$ python3 -q
>>> import numpy as np
>>> np.set_printoptions(suppress=True, linewidth=100)
>>> def rnd(a):
...     return np.round(a, 2) + 0
... 
>>> m1 = np.load("test5.npy")
>>> m1
array([[ 0.9,  0.3, -0.3, -0.1],
       [ 0.3,  0.1,  0.9,  0.3],
       [-0.3,  0.9,  0.1, -0.3],
       [-0.1,  0.3, -0.3,  0.9]])
>>> # orthonormal columns
>>> print(rnd(np.linalg.eigvalsh(m1).min()))
-1.0
>>> [round(float(np.linalg.det(m1[:i, :i])), 2) + 0 for i in range(1, 5)]
[0.9, 0.0, -0.9, -1.0]
>>> w, vecs = np.linalg.eig(m1)
>>> rnd(np.sort(np.linalg.eigvals(m1.T)))
array([-1.,  1.,  1.,  1.])
>>> rnd(m1 @ vecs[:, 0] - w[0] * vecs[:, 0])
array([0., 0., 0., 0.])
>>> rnd(np.sort(np.linalg.eigvals(m1 @ m1)))
array([1., 1., 1., 1.])
>>> rng = np.random.default_rng(3755)
>>> labels = rng.permutation(4)
>>> other = m1[:, labels] * rng.choice([-1, 1], 4)
>>> other
array([[ 0.3, -0.9, -0.3,  0.1],
       [-0.9, -0.3, -0.1, -0.3],
       [-0.1,  0.3, -0.9,  0.3],
       [ 0.3,  0.1, -0.3, -0.9]])
>>> left, _, vt = np.linalg.svd(m1.T @ other)
>>> rnd(np.linalg.lstsq(m1, other)[0])
array([[ 0., -1.,  0.,  0.],
       [ 0.,  0., -1.,  0.],
       [-1.,  0.,  0.,  0.],
       [ 0.,  0.,  0., -1.]])
>>> rnd(left @ vt)
array([[ 0., -1.,  0.,  0.],
       [ 0.,  0., -1.,  0.],
       [-1.,  0.,  0.,  0.],
       [ 0.,  0.,  0., -1.]])
>>> vec = np.array([1, -9, 1, 7])
>>> print([p for p in range(1, 25) if np.allclose(np.linalg.matrix_power(m1, p), np.eye(4))])
[2, 4, 6, 8, 10, 12, 14, 16, 18, 20, 22, 24]
>>> rnd(np.linalg.inv(m1))
array([[ 0.9,  0.3, -0.3, -0.1],
       [ 0.3,  0.1,  0.9,  0.3],
       [-0.3,  0.9,  0.1, -0.3],
       [-0.1,  0.3, -0.3,  0.9]])
>>> rnd(np.linalg.norm(vec)), rnd(np.linalg.norm(m1 @ vec))
(np.float64(11.49), np.float64(11.49))
>>> u = np.array([3, 1, -3, 1, -1, 1])
>>> J = 3 * np.eye(6) + np.outer(u, u)
>>> J
array([[12.,  3., -9.,  3., -3.,  3.],
       [ 3.,  4., -3.,  1., -1.,  1.],
       [-9., -3., 12., -3.,  3., -3.],
       [ 3.,  1., -3.,  4., -1.,  1.],
       [-3., -1.,  3., -1.,  4., -1.],
       [ 3.,  1., -3.,  1., -1.,  4.]])
>>> # symmetric
>>> w, vecs = np.linalg.eigh(J)
>>> vec = np.array([0, 0, 2, 1, 3, 2])
>>> rnd(np.linalg.eigvalsh(J[1:, 1:]))
array([ 3.,  3.,  3.,  3., 16.])
>>> print(rnd(vecs * np.abs(w) @ vecs.T))
[[12.  3. -9.  3. -3.  3.]
 [ 3.  4. -3.  1. -1.  1.]
 [-9. -3. 12. -3.  3. -3.]
 [ 3.  1. -3.  4. -1.  1.]
 [-3. -1.  3. -1.  4. -1.]
 [ 3.  1. -3.  1. -1.  4.]]
>>> vec @ J @ vec / (vec @ vec), rnd(w[0]), w[-1]
(np.float64(5.0), np.float64(3.0), np.float64(25.0))
>>> rnd(m1 @ m1.T)
array([[1., 0., 0., 0.],
       [0., 1., 0., 0.],
       [0., 0., 1., 0.],
       [0., 0., 0., 1.]])
>>> rnd(np.linalg.norm(m1, axis=0))
array([1., 1., 1., 1.])
>>> rnd(np.linalg.svd(m1, compute_uv=False))
array([1., 1., 1., 1.])
>>> rnd(np.linalg.pinv(m1))
array([[ 0.9,  0.3, -0.3, -0.1],
       [ 0.3,  0.1,  0.9,  0.3],
       [-0.3,  0.9,  0.1, -0.3],
       [-0.1,  0.3, -0.3,  0.9]])
>>> print(rnd(m1[:, 1] @ m1[:, 2]))
0.0
>>> print(rnd(m1.T @ m1))
[[1. 0. 0. 0.]
 [0. 1. 0. 0.]
 [0. 0. 1. 0.]
 [0. 0. 0. 1.]]
